% python3 -q
>>> import numpy as np
>>> np.set_printoptions(precision=2, suppress=True, linewidth=120, sign=" ")
>>> M = np.load("x.npy")
>>> print(M)
[[ 0.27 -0.27  0.04 -0.35]
 [-0.27  0.27 -0.04  0.35]
 [ 0.04 -0.04  0.01 -0.05]
 [-0.35  0.35 -0.05  0.45]]
>>> # a projection of rank 1
>>> print(round(float(np.einsum("ij,ji->", M, M)), 2))
1.0
>>> print(np.round(np.linalg.eigvals(M), 2) + 0)
[ 0.  1.  0.  0.]
>>> print(np.round(np.linalg.eigvals(M).sum().real, 2))
1.0
>>> print(np.round(np.linalg.norm(M, 2) / np.linalg.norm(M), 2))
1.0
>>> print(np.linalg.matrix_rank(M, rtol=0.1))
1
>>> feats = np.load("case17.npy")
>>> print(feats)
[[ 0  0  0]
 [ 0  0  1]
 [ 0  1  0]]
>>> # 2 groups of indices that never mix
>>> def softmax(z):
...     e = np.exp(z - z.max(axis=-1, keepdims=True))
...     return e / e.sum(axis=-1, keepdims=True)
... 
>>> print(np.round(softmax(10 * feats[1]), 2) + 0)
[ 0.  0.  1.]
>>> print(softmax(feats[1] + 5))
[ 0.21  0.21  0.58]
>>> print(softmax(feats).sum(axis=1))
[ 1.  1.  1.]
>>> print(softmax(feats[1]))
[ 0.21  0.21  0.58]
>>> S = feats @ feats.T / np.sqrt(3)
>>> print(softmax(S + np.triu(np.full(S.shape, -np.inf), 1)))
[[ 1.    0.    0.  ]
 [ 0.36  0.64  0.  ]
 [ 0.26  0.26  0.47]]
>>> print(softmax(S).round(6).argmax(axis=1))
[ 0  1  2]
>>> print(softmax(S))
[[ 0.33  0.33  0.33]
 [ 0.26  0.47  0.26]
 [ 0.26  0.26  0.47]]
>>> print((feats + feats.T) / 2)
[[ 0.  0.  0.]
 [ 0.  0.  1.]
 [ 0.  1.  0.]]
>>> print(np.sort(np.abs(np.linalg.eigvals(feats))))
[ 0.  1.  1.]
>>> print(np.allclose(feats @ feats.T, feats.T @ feats))
True
>>> print(feats @ feats)
[[ 0  0  0]
 [ 0  1  0]
 [ 0  0  1]]
>>> print(round(np.abs(np.linalg.eigvals(feats)).max(), 2))
1.0
>>> np.linalg.determinant(feats)
Traceback (most recent call last):
  File "<python-input-27>", line 1, in <module>
    np.linalg.determinant(feats)
    ^^^^^^^^^^^^^^^^^^^^^
AttributeError: module 'numpy.linalg' has no attribute 'determinant'
>>> hat = np.triu(np.array([[3, 8, 1], [4, 1, 2], [8, 3, 3]]), 1) + np.eye(3)
>>> other = hat @ feats @ np.linalg.inv(hat)
>>> print(round(np.linalg.det(other), 2))
0.0
>>> print(hat @ feats - feats @ hat)
[[ 0.  1.  8.]
 [ 0.  2.  0.]
 [ 0.  0. -2.]]
>>> print(np.poly(other))
[ 1.  0. -1.  0.]
>>> print(np.trace(other), np.trace(feats))
0.0 0
>>> m1 = np.loadtxt("run12.csv", delimiter=",")
>>> print(m1)
[[-9.  0.  0.]
 [ 3.  6.  0.]
 [ 5. -3. -9.]]
>>> other = m1 / np.linalg.norm(m1, axis=1, keepdims=True)
>>> gram = other @ other.T
>>> print((gram - 2 * np.eye(3)).round(6).argmax(axis=1))
[ 1  2  1]
>>> print(np.argwhere(np.triu(np.abs(gram) > 0.95, 1)))
[]
>>> print((np.abs(gram) > 0.9).astype(int))
[[ 1  0  0]
 [ 0  1  0]
 [ 0  0  1]]
>>> rng = np.random.default_rng(29)
>>> idx = rng.permutation(3)
>>> other = m1[:, idx] * rng.choice([-1, 1], 3)
>>> print(other)
[[ 0. -9. -0.]
 [ 0.  3. -6.]
 [-9.  5.  3.]]
>>> left, _, Vt = np.linalg.svd(m1.T @ other)
>>> print(np.round(np.linalg.lstsq(m1, other)[0], 2) + 0)
[[ 0.  1.  0.]
 [ 0.  0. -1.]
 [ 1.  0.  0.]]
>>> print(np.round(softmax(10 * m1[2]), 2) + 0)
[ 1.  0.  0.]
>>> print(np.round(softmax(m1[2] + -1), 2) + 0)
[ 1.  0.  0.]
>>> print(softmax(m1).sum(axis=1))
[ 1.  1.  1.]
>>> print(np.round(softmax(m1[2]), 2) + 0)
[ 1.  0.  0.]
>>> S = m1 @ m1.T / np.sqrt(3)
>>> print(softmax(S)[2] @ m1)
[ 5. -3. -9.]
>>> print(np.round(softmax(S + np.triu(np.full(S.shape, -np.inf), 1)), 2) + 0)
[[ 1.  0.  0.]
 [ 0.  1.  0.]
 [ 0.  0.  1.]]
>>> print(np.einsum("ij,ji->", m1, m1))
198.0
>>> print(round(np.linalg.det(m1.T), 2))
486.0
>>> idx = rng.permutation(3)
>>> print(idx)
[ 2  1  0]
>>> other = feats[idx][:, idx]
>>> print(np.allclose(other, feats))
False
>>> print(np.trace(other))
0
>>> print(other)
[[ 0  1  0]
 [ 1  0  0]
 [ 0  0  0]]
>>> mat = np.load("arr.npy")
>>> print(mat)
[[ 0.97  0.14  0.05 -0.04]
 [ 0.14  0.17 -0.27  0.22]
 [ 0.05 -0.27  0.91  0.07]
 [-0.04  0.22  0.07  0.94]]
>>> left, sig, Vt = np.linalg.svd(mat)
>>> evecs = Vt[:(sig > 1e-8).sum()]
>>> x = mat[3] + 4 * mat[1] + rng.integers(2) * np.eye(4)[1]
>>> print(x)
[ 0.54  0.91 -1.02  1.82]
>>> print(np.allclose(evecs.T @ evecs @ x, x))
True
>>> print(evecs.T @ evecs)
[[ 0.97  0.14  0.05 -0.04]
 [ 0.14  0.17 -0.27  0.22]
 [ 0.05 -0.27  0.91  0.07]
 [-0.04  0.22  0.07  0.94]]
>>> print(np.linalg.matrix_rank(mat, rtol=0.1))
3
>>> print(np.argsort(-np.linalg.norm(mat, axis=0).round(6), kind="stable")[:3])
[ 0  3  2]
>>> rank = np.linalg.matrix_rank(mat)
>>> print(rank)
3
>>> ns = np.linalg.svd(mat)[2][rank:].T
>>> print(np.allclose(mat @ ns, 0))
True
>>> print(round(np.linalg.det(mat), 2))
0.0
>>> print(mat @ mat)
[[ 0.97  0.14  0.05 -0.04]
 [ 0.14  0.17 -0.27  0.22]
 [ 0.05 -0.27  0.91  0.07]
 [-0.04  0.22  0.07  0.94]]
>>> print(np.allclose(mat @ mat.T, mat.T @ mat))
True
>>> blk = np.stack([mat, 4 * mat, mat[::-1]])
>>> print(np.linalg.matrix_rank(blk))
[ 3  3  3]
>>> print(np.linalg.matrix_rank(blk.reshape(3, -1)))
2
>>> print(np.einsum("bij,cij->bc", blk, blk))
[[ 3.   12.   -0.62]
 [12.   48.   -2.49]
 [-0.62 -2.49  3.  ]]
>>> print((blk @ mat.T).shape)
(3, 4, 4)
>>> J = np.load("w.npy")
>>> print(J)
[[ 0.  1.  2.  2.]
 [ 1.  0.  0.  0.]
 [ 2.  0.  0.  0.]
 [ 2.  0.  0.  0.]]
>>> # row 3 repeats row 2
>>> np.linalg.determinant(J)
Traceback (most recent call last):
  File "<python-input-87>", line 1, in <module>
    np.linalg.determinant(J)
    ^^^^^^^^^^^^^^^^^^^^^
AttributeError: module 'numpy.linalg' has no attribute 'determinant'
>>> print(np.sort(np.abs(np.linalg.eigvals(J))))
[ 0.  0.  3.  3.]
>>> print(np.linalg.matrix_power(J, 3))
[[  0.   9.  18.  18.]
 [  9.   0.   0.   0.]
 [ 18.   0.   0.   0.]
 [ 18.   0.   0.   0.]]
>>> print(np.trace(J))
0.0
>>> print(J @ J)
[[ 9.  0.  0.  0.]
 [ 0.  1.  2.  2.]
 [ 0.  2.  4.  4.]
 [ 0.  2.  4.  4.]]
>>> assert J == J.T
Traceback (most recent call last):
  File "<python-input-92>", line 1, in <module>
    assert J == J.T
           ^^^^^^^^
ValueError: The truth value of an array with more than one element is ambiguous. Use a.any() or a.all()
>>> print(np.allclose(J, J.T))
True
>>> data = np.loadtxt("test15.csv", delimiter=",")
>>> print(data)
[[ 6.  1.  1.]
 [ 1.  6.  1.]
 [ 1.  1.  6.]]
>>> O, Rm = np.linalg.qr(data)
>>> print(np.round(abs(Rm[0, 0]), 2), round(np.linalg.norm(data[:, 0]), 2))
6.16 6.16
>>> print(np.round(O.T @ O, 2) + 0)
[[ 1.  0.  0.]
 [ 0.  1.  0.]
 [ 0.  0.  1.]]
>>> print(O)
[[-0.97  0.18 -0.14]
 [-0.16 -0.98 -0.14]
 [-0.16 -0.11  0.98]]
>>> print(np.allclose(Rm.T @ Rm, data.T @ data))
True
>>> print(np.round(np.trace(O @ O.T), 2))
3.0
>>> print(O @ Rm)
[[ 6.  1.  1.]
 [ 1.  6.  1.]
 [ 1.  1.  6.]]
>>> vals, evecs = np.linalg.eigvalsh(data)
Traceback (most recent call last):
  File "<python-input-103>", line 1, in <module>
    vals, evecs = np.linalg.eigvalsh(data)
    ^^^^^^^^^^^
ValueError: too many values to unpack (expected 2)
>>> vals, evecs = np.linalg.eigh(data)
>>> print(np.abs(evecs[:, -1]).round(6).argmax())
0
>>> print(np.round(evecs.T @ data @ evecs, 2) + 0)
[[ 5.  0.  0.]
 [ 0.  5.  0.]
 [ 0.  0.  8.]]
>>> print(np.linalg.svd(data, compute_uv=False))
[ 8.  5.  5.]
>>> print(vals)
[ 5.  5.  8.]
>>> print(np.round(vals.sum(), 2), np.trace(data))
18.0 18.0
>>> vals, evecs = np.linalg.eigh(feats)
>>> x = np.array([1, 5, 0])
>>> print(np.round(evecs * np.abs(vals) @ evecs.T, 2) + 0)
[[ 0.  0.  0.]
 [ 0.  1.  0.]
 [ 0.  0.  1.]]
>>> print(evecs * np.maximum(vals, 0) @ evecs.T)
[[ 0.   0.   0. ]
 [ 0.   0.5  0.5]
 [ 0.   0.5  0.5]]
>>> vals, evecs = np.linalg.eig(data)
>>> print(np.sort(np.linalg.eigvals(np.linalg.inv(data))))
[ 0.12  0.2   0.2 ]
>>> print(np.sort(np.linalg.eigvals(data.T)))
[ 5.  5.  8.]
>>> left, sig = np.linalg.svd(data)
Traceback (most recent call last):
  File "<python-input-117>", line 1, in <module>
    left, sig = np.linalg.svd(data)
    ^^^^^^^^^
ValueError: too many values to unpack (expected 2)
>>> left, sig, Vt = np.linalg.svd(data, full_matrices=False)
>>> print(np.cumsum(sig ** 2) / np.sum(sig ** 2))
[ 0.56  0.78  1.  ]
>>> print(np.round(left.T @ left, 2) + 0)
[[ 1.  0.  0.]
 [ 0.  1.  0.]
 [ 0.  0.  1.]]
>>> print(np.allclose(left * sig @ Vt, data))
True
>>> print(np.abs(left[:, 0]).round(6).argmax())
0
>>> print(np.round(Vt @ Vt.T, 2) + 0)
[[ 1.  0.  0.]
 [ 0.  1.  0.]
 [ 0.  0.  1.]]
>>> print(left.shape, sig.shape, Vt.shape)
(3, 3) (3,) (3, 3)
>>> print(np.round(np.sqrt((sig ** 2).sum()), 2), round(float(np.linalg.norm(data)), 2))
10.68 10.68
>>> print(sig)
[ 8.  5.  5.]
>>> ang = np.sort(rng.uniform(-2, 2, 17))
>>> K = np.c_[ang, ang ** 2, ang ** 3] @ np.array([[-5, -2, -7, -3], [0, -5, 1, 2], [-9, -2, 0, -7]])
>>> print(K)
[[ 73.    -0.45  17.09  62.42]
 [ 71.87  -0.5   16.98  61.47]
 [ 69.84  -0.59  16.76  59.76]
 [ 36.78  -1.51  12.58  31.68]
 [ 24.02  -1.41  10.35  20.71]
 [ 15.57  -1.09   8.43  13.37]
 [  3.39   0.03   3.58   2.67]
 [  2.81   0.1    3.15   2.17]
 [  1.86   0.2    2.3    1.36]
 [ -3.29  -2.26  -3.07  -1.7 ]
 [ -3.94  -2.72  -3.4   -2.04]
 [-19.54 -12.01  -6.74 -11.51]
 [-29.86 -17.2   -7.7  -18.27]
 [-34.35 -19.35  -8.02 -21.26]
 [-59.24 -30.5   -9.28 -38.19]
 [-62.32 -31.82  -9.39 -40.32]
 [-74.48 -36.91  -9.79 -48.75]]
>>> left, sig = np.linalg.svd(K)
Traceback (most recent call last):
  File "<python-input-130>", line 1, in <module>
    left, sig = np.linalg.svd(K)
    ^^^^^^^^^
ValueError: too many values to unpack (expected 2)
>>> left, sig, Vt = np.linalg.svd(K, full_matrices=False)
>>> print(np.cumsum(sig ** 2) / np.sum(sig ** 2))
[ 0.95  1.    1.    1.  ]
>>> print(np.abs(left[:, 0]).round(6).argmax())
0
>>> print(np.round(sig / sig[0], 2) + 0)
[ 1.    0.22  0.05  0.  ]
>>> cen = K - K.mean(axis=0)
>>> evecs = np.linalg.svd(cen)[2][:3]
>>> other = cen - cen @ evecs.T @ evecs
>>> print(np.round(np.cov(cen @ evecs.T, rowvar=False), 2) + 0)
[[ 3447.21     0.       0.  ]
 [    0.      58.3      0.  ]
 [    0.       0.       7.26]]
>>> print((cen @ evecs.T).std(axis=0))
[ 56.96   7.41   2.61]
>>> print(np.linalg.matrix_rank(K, rtol=0.1))
2
>>> print(np.argsort(-np.linalg.norm(K, axis=0).round(6), kind="stable")[:3])
[ 0  3  1]
>>> print(np.abs(np.diag(np.linalg.qr(K)[1])) > 1e-9)
[ True  True  True False]
>>> print(np.linalg.lstsq(K[:-1].T, K[-1])[2])
3
>>> print(round(float(np.trace(np.linalg.pinv(K) @ K)), 2))
3.0
>>> print(np.allclose(K[:-1].T @ np.linalg.lstsq(K[:-1].T, K[-1])[0], K[-1]))
True
>>> print(np.unique(K.round(6), axis=0).shape)
(17, 4)
>>> dist = np.linalg.norm(K[:, None] - K[None], axis=-1)
>>> print(dist[15].round(6).argsort(kind="stable")[:4])
[ 15  14  16  13]
>>> print(dist[:5, :5])
[[  0.     1.48   4.14  47.73  64.69]
 [  1.48   0.     2.66  46.25  63.21]
 [  4.14   2.66   0.    43.59  60.55]
 [ 47.73  46.25  43.59   0.    16.97]
 [ 64.69  63.21  60.55  16.97   0.  ]]
>>> print(np.linalg.matrix_rank(dist ** 2))
5
>>> print(np.flatnonzero(dist[15] < dist.mean() / 2))
[ 14  15  16]
>>> E = np.load("layer1.npy")
>>> print(E)
[[ 6.  1.  1.  1.]
 [ 1.  6.  1.  1.]
 [ 1.  1.  6.  1.]
 [ 1.  1.  1.  6.]]
>>> vals, evecs = np.linalg.eig(E)
>>> print(np.sort(np.linalg.eigvals(E.T)))
[ 5.  5.  5.  9.]
